$ ipython --no-banner

In [1]: import numpy as np

In [2]: np.set_printoptions(precision=3, suppress=True, linewidth=140, floatmode="fixed")

In [3]: M = np.loadtxt("m.csv", delimiter=",")

In [4]: M
Out[4]: 
array([[-2.000, -2.000,  2.000,  1.000, -1.000],
       [-2.000, -2.000, -2.000,  2.000,  1.000],
       [ 2.000, -2.000, -2.000, -2.000,  2.000],
       [ 1.000,  2.000, -2.000, -2.000, -2.000],
       [-1.000,  1.000,  2.000, -2.000, -2.000]])

In [5]: ev, vecs = np.linalg.eig(M)

In [6]: np.sort(np.linalg.eigvals(M.T))
Out[6]: array([-5.854, -5.629, -2.435,  0.854,  3.064])

In [7]: other = np.linalg.inv(M)

In [8]: np.round(np.linalg.det(M) * np.linalg.det(other), 3)
Out[8]: np.float64(1.0)

In [9]: np.round(M @ other, 3) + 0
Out[9]: 
array([[1.000, 0.000, 0.000, 0.000, 0.000],
       [0.000, 1.000, 0.000, 0.000, 0.000],
       [0.000, 0.000, 1.000, 0.000, 0.000],
       [0.000, 0.000, 0.000, 1.000, 0.000],
       [0.000, 0.000, 0.000, 0.000, 1.000]])

In [10]: other
Out[10]: 
array([[ 0.305, -0.419,  0.048,  0.181, -0.495],
       [-0.419,  0.076, -0.190, -0.124,  0.181],
       [ 0.048, -0.190, -0.024, -0.190,  0.048],
       [ 0.181, -0.124, -0.190,  0.076, -0.419],
       [-0.495,  0.181,  0.048, -0.419,  0.305]])

In [11]: np.allclose(other, M.T)
Out[11]: False

In [12]: np.linalg.det(M) * other
Out[12]: 
array([[-64.000,  88.000, -10.000, -38.000, 104.000],
       [ 88.000, -16.000,  40.000,  26.000, -38.000],
       [-10.000,  40.000,   5.000,  40.000, -10.000],
       [-38.000,  26.000,  40.000, -16.000,  88.000],
       [104.000, -38.000, -10.000,  88.000, -64.000]])

In [13]: round(float(np.linalg.cond(M)), 3)
Out[13]: 6.854

In [14]: J = np.loadtxt("x.csv", delimiter=",")

In [15]: J
Out[15]: 
array([[ 9.000,  0.000,  3.000,  0.000],
       [ 9.000,  0.000,  5.000,  0.000],
       [10.000,  0.000,  4.000,  0.000],
       [ 5.000,  0.000,  2.000,  0.000],
       [ 9.000,  0.000,  3.000,  0.000],
       [ 5.000,  0.000,  1.000,  0.000],
       [14.000,  0.000,  8.000,  0.000],
       [ 8.000,  0.000,  4.000,  0.000],
       [ 4.000,  1.000,  1.000,  0.000],
       [10.000,  0.000,  5.000,  0.000],
       [ 5.000,  0.000,  2.000,  0.000],
       [11.000,  0.000,  6.000,  0.000],
       [13.000,  0.000,  6.000,  0.000],
       [13.000,  0.000,  6.000,  0.000],
       [ 8.000,  0.000,  5.000,  0.000],
       [ 5.000,  0.000,  2.000,  0.000]])

In [16]: np.unique(J.round(6), axis=0).shape
Out[16]: (12, 4)

In [17]: x = np.array([-4, 2, 5, -5])

In [18]: J @ np.ones(4)
Out[18]: array([12.000, 14.000, 14.000,  7.000, 12.000,  6.000, 22.000, 12.000,  6.000, 15.000,  7.000, 17.000, 19.000, 19.000, 13.000,  7.000])

In [19]: np.einsum("ij,j->i", J, x)
Out[19]: 
array([-21.000, -11.000, -20.000, -10.000, -21.000, -15.000, -16.000, -12.000,  -9.000, -15.000, -10.000, -14.000, -22.000, -22.000,
        -7.000, -10.000])

In [20]: x @ J
---------------------------------------------------------------------------
ValueError                                Traceback (most recent call last)
Cell In[20], line 1
----> 1 x @ J

ValueError: matmul: Input operand 1 has a mismatch in its core dimension 0, with gufunc signature (n?,k),(k,m?)->(n?,m?) (size 16 is different from 4)

In [21]: J @ (2 * x)
Out[21]: 
array([-42.000, -22.000, -40.000, -20.000, -42.000, -30.000, -32.000, -24.000, -18.000, -30.000, -20.000, -28.000, -44.000, -44.000,
       -14.000, -20.000])

In [22]: print((J @ x).argmax())
14

In [23]: J @ x
Out[23]: 
array([-21.000, -11.000, -20.000, -10.000, -21.000, -15.000, -16.000, -12.000,  -9.000, -15.000, -10.000, -14.000, -22.000, -22.000,
        -7.000, -10.000])

In [24]: print(np.sign((J @ x).round(6)))
[-1.000 -1.000 -1.000 -1.000 -1.000 -1.000 -1.000 -1.000 -1.000 -1.000 -1.000 -1.000 -1.000 -1.000 -1.000 -1.000]

In [25]: J @ np.eye(4)[3]
Out[25]: array([0.000, 0.000, 0.000, 0.000, 0.000, 0.000, 0.000, 0.000, 0.000, 0.000, 0.000, 0.000, 0.000, 0.000, 0.000, 0.000])

In [26]: F = np.loadtxt("run5.csv", delimiter=",")

In [27]: F
Out[27]: 
array([[ 0.030,  0.797,  0.515,  0.282, -0.818, -0.226],
       [-0.040,  0.485,  0.405,  0.178, -0.422,  0.245],
       [-0.245,  0.537,  0.786,  0.336, -0.100,  0.927],
       [ 0.454, -0.558, -0.941, -0.485, -0.336, -0.997],
       [-0.080,  0.010,  0.226,  0.060,  0.149,  0.485],
       [-0.010, -0.129, -0.050, -0.030,  0.149,  0.070],
       [-0.050,  0.800,  0.664,  0.336, -0.762,  0.291],
       [-0.149,  0.149,  0.470,  0.149,  0.149,  0.757],
       [ 0.110, -0.938, -0.872, -0.515,  0.905, -0.592],
       [ 0.273,  0.955,  0.336,  0.327, -0.985, -0.957],
       [ 0.207,  0.992,  0.782,  0.558, -0.996, -0.900],
       [ 0.110, -0.998, -0.983, -0.789,  0.997, -0.558],
       [ 0.020,  1.000,  0.995,  0.898, -1.000, -0.273],
       [-0.010, -0.910, -0.711, -0.405,  0.914,  0.110],
       [ 0.254, -0.438, -0.766, -0.310, -0.050, -0.937],
       [ 0.040, -0.959, -0.854, -0.523,  0.952, -0.207],
       [-0.235,  0.363,  0.716,  0.273,  0.100,  0.919],
       [ 0.159, -0.354, -0.585, -0.217,  0.050, -0.782],
       [-0.110, -0.363,  0.080, -0.030,  0.537,  0.629],
       [ 0.010,  0.129,  0.050,  0.030, -0.149, -0.070],
       [-0.010,  0.854,  0.658,  0.354, -0.848,  0.030]])

In [28]: cen = F - F.mean(axis=0)

In [29]: left, sv, Vt = np.linalg.svd(cen, full_matrices=False)

In [30]: np.abs(left[:, 0]).argmax()
Out[30]: np.int64(11)

In [31]: np.searchsorted(np.cumsum(sv ** 2) / (sv ** 2).sum(), 0.9) + 1
Out[31]: np.int64(2)

In [32]: sv
Out[32]: array([5.388, 3.208, 0.741, 0.420, 0.201, 0.123])

In [33]: round((sv ** 2).sum() ** 2 / (sv ** 4).sum(), 3)
Out[33]: np.float64(1.695)

In [34]: cent = F[[8, 9]].astype(float)

In [35]: for _ in range(5):
    ...:     labels = np.linalg.norm(F[:, None] - cent, axis=-1).argmin(axis=1)
    ...:     cent = np.array([F[labels == j].mean(axis=0) for j in range(2)])
    ...: 

In [36]: labels
Out[36]: array([1, 1, 1, 0, 1, 0, 1, 1, 0, 1, 1, 0, 1, 0, 0, 0, 1, 0, 0, 1, 1])

In [37]: np.abs(cent[1] - cent[0]).argmax()
Out[37]: np.int64(1)

In [38]: data = np.load("data.npy")

In [39]: print(data)
[[ 2 -1  2  1]
 [ 0 -2  2  2]
 [ 1 -3  4  2]
 [ 3 -4  4  0]
 [ 1 -5  5  1]
 [ 2 -3  3  2]
 [ 4 -2  5  2]
 [ 2  0  5  0]
 [ 2  1  7  1]
 [ 2  3  9  0]
 [ 2  4  8 -1]
 [ 4  5  8 -2]
 [ 3  4  7 -1]
 [ 5  6  7 -2]
 [ 4  4  5 -4]
 [ 6  3  3 -2]
 [ 4  4  4 -2]
 [ 3  6  5 -1]
 [ 1  8  5  1]
 [-1  9  6 -1]
 [-2  8  8 -1]]

In [40]: cent = data[[3, 13]].astype(float)

In [41]: for _ in range(7):
    ...:     labels = np.linalg.norm(data[:, None] - cent, axis=-1).argmin(axis=1)
    ...:     cent = np.array([data[labels == j].mean(axis=0) for j in range(2)])
    ...: 

In [42]: labels
Out[42]: array([0, 0, 0, 0, 0, 0, 0, 0, 0, 1, 1, 1, 1, 1, 1, 1, 1, 1, 1, 1, 1])

In [43]: cent[1] - cent[0]
Out[43]: array([ 0.694,  7.444,  2.139, -2.556])

In [44]: cen = (data - data.mean(axis=0)) / data.std(axis=0)

In [45]: cen.std(axis=0)
Out[45]: array([1.000, 1.000, 1.000, 1.000])

In [46]: np.argwhere(np.abs(cen) > 2)
Out[46]: 
array([[14,  3],
       [20,  0]])

In [47]: coef = np.linalg.lstsq(np.delete(cen, 3, axis=1), cen[:, 3])[0]

In [48]: np.abs(coef).argmax()
Out[48]: np.int64(1)

In [49]: cen = data - data.mean(axis=0)

In [50]: vecs = np.linalg.svd(cen)[2][:3]

In [51]: other = cen - cen @ vecs.T @ vecs

In [52]: np.linalg.norm(other, axis=1).round(6).argmax()
Out[52]: np.int64(14)

In [53]: (cen @ vecs.T).std(axis=0)
Out[53]: array([4.428, 2.070, 1.618])

In [54]: P = data @ np.linalg.solve(data.T @ data, data.T)

In [55]: np.linalg.matrix_rank(np.eye(21) - P)
Out[55]: np.int64(17)

In [56]: cov = np.cov(data, rowvar=False)

In [57]: print(np.argsort(-data.std(axis=0).round(6), kind="stable"))
[1 2 0 3]

In [58]: np.polyfit(data[:, 1], data[:, 3], 1)
Out[58]: array([-0.248,  0.293])

In [59]: np.argwhere(np.triu(np.abs(np.corrcoef(data.T)) > 0.8, 1))
Out[59]: array([], shape=(0, 2), dtype=int64)

In [60]: data.std(axis=0)
Out[60]: array([1.881, 4.144, 1.984, 1.630])

In [61]: A = np.array([[1, 2, -1, -2, 2, -1],
    ...:     [-1, 2, -2, 0, 1, 2],
    ...:     [0, 2, 2, -1, -2, 0],
    ...:     [2, -1, -2, 2, -2, 1],
    ...:     [0, 0, 0, 2, 0, 2]])

In [62]: A[4] = A[0]

In [63]: A
Out[63]: 
array([[ 1,  2, -1, -2,  2, -1],
       [-1,  2, -2,  0,  1,  2],
       [ 0,  2,  2, -1, -2,  0],
       [ 2, -1, -2,  2, -2,  1],
       [ 1,  2, -1, -2,  2, -1]])

In [64]: left, sv, Vt = np.linalg.svd(A)

In [65]: vecs = Vt[:(sv > 1e-8).sum()]

In [66]: rng = np.random.default_rng(95849)

In [67]: x = A[1] + 3 * A[2] + rng.integers(2) * np.eye(6)[0]

In [68]: x
Out[68]: array([ 0.000,  8.000,  4.000, -3.000, -5.000,  2.000])

In [69]: np.linalg.matrix_rank(np.vstack([A, x]))
Out[69]: np.int64(5)

In [70]: round(np.linalg.norm(x - vecs.T @ vecs @ x), 3)
Out[70]: np.float64(0.503)

In [71]: np.allclose(vecs.T @ vecs @ x, x)
Out[71]: False

In [72]: left, sv, Vt = np.linalg.svd(A)

In [73]: print(sv.round(3) + 0)
[6.108 4.336 3.194 2.948 0.000]

In [74]: np.argmax(sv[:-1] / (sv[1:] + 1e-6)) + 1
Out[74]: np.int64(4)

In [75]: other = left[:, :4] @ np.diag(sv[:4]) @ Vt[:4]

In [76]: round(float(np.abs(A - other).max()), 3)
Out[76]: 0.0

In [77]: np.linalg.matrix_rank(A, rtol=0.05)
Out[77]: np.int64(4)

In [78]: print(np.linalg.matrix_rank(other))
4

In [79]: x = np.array([1, -1, -1, -2, 1, 2])

In [80]: h = np.maximum(A @ x, 0)

In [81]: A.T @ h
Out[81]: array([  6,  23, -18, -14,  18,   1])

In [82]: np.flatnonzero(h > 1e-9)
Out[82]: array([0, 1, 3, 4])

In [83]: print(np.maximum(A @ x, 0) - np.maximum(-A @ x, 0))
[ 4  4 -4  1  4]

In [84]: rk = np.linalg.matrix_rank(A)

In [85]: rk
Out[85]: np.int64(4)

In [86]: ns = np.linalg.svd(A)[2][rk:].T

In [87]: [int(np.linalg.matrix_rank(A[:i])) for i in range(1, len(A) + 1)]
Out[87]: [1, 2, 3, 4, 4]

In [88]: np.round(A @ ns, 3) + 0
Out[88]: 
array([[0.000, 0.000],
       [0.000, 0.000],
       [0.000, 0.000],
       [0.000, 0.000],
       [0.000, 0.000]])

In [89]: ns.shape
Out[89]: (6, 2)

In [90]: E = np.load("test15.npy")

In [91]: print(E)
[[-3.000  2.000 -4.000 -3.000 -1.000  0.000]
 [ 4.000 -8.000  7.000 -5.000 -9.000  0.000]
 [ 0.000 -2.000  1.000 -7.000 -2.000  0.000]
 [ 9.000 -6.000  4.000  6.000  6.000  0.000]
 [ 4.000 -2.000 -3.000  2.000  1.000  0.000]
 [ 0.000  0.000  0.000  0.000  0.000 -3.000]]

In [92]: W1 = np.array([[0, 0, -1, 1, 2],
    ...:     [0, 2, 0, -1, -2],
    ...:     [-1, -2, -1, -2, -1],
    ...:     [-2, -1, 0, 1, -2],
    ...:     [0, -1, 0, -1, 2],
    ...:     [0, -1, -2, -2, 2]])

In [93]: coef = np.array([-1, -3, -2, -2, 1])

In [94]: act = np.maximum(E @ W1 + coef, 0)

In [95]: (act > 0).astype(int)
Out[95]: 
array([[1, 1, 1, 0, 0],
       [1, 0, 0, 0, 1],
       [1, 0, 0, 0, 1],
       [0, 0, 0, 1, 1],
       [0, 0, 0, 1, 1],
       [0, 0, 1, 1, 0]])

In [96]: print((act > 0).mean(axis=0))
[0.500 0.167 0.333 0.500 0.667]

In [97]: np.linalg.matrix_rank(act)
Out[97]: np.int64(5)

In [98]: cent = np.array([[4, -1, 3], [1, 5, 1], [0, 5, 4], [-2, 0, 0], [0, -3, 3]])

In [99]: W1 @ cent
Out[99]: 
array([[ -2, -11,   2],
       [  4,  16,  -4],
       [ -2, -11, -12],
       [-11,   3, -13],
       [  1, -11,   5],
       [  3, -21,  -3]])

In [100]: act @ cent
Out[100]: 
array([[ 49.000,  81.000,  60.000],
       [  8.000, -32.000,  36.000],
       [ 48.000, -54.000,  78.000],
       [-10.000, -81.000,  81.000],
       [-22.000, -42.000,  42.000],
       [ -8.000,  20.000,  16.000]])
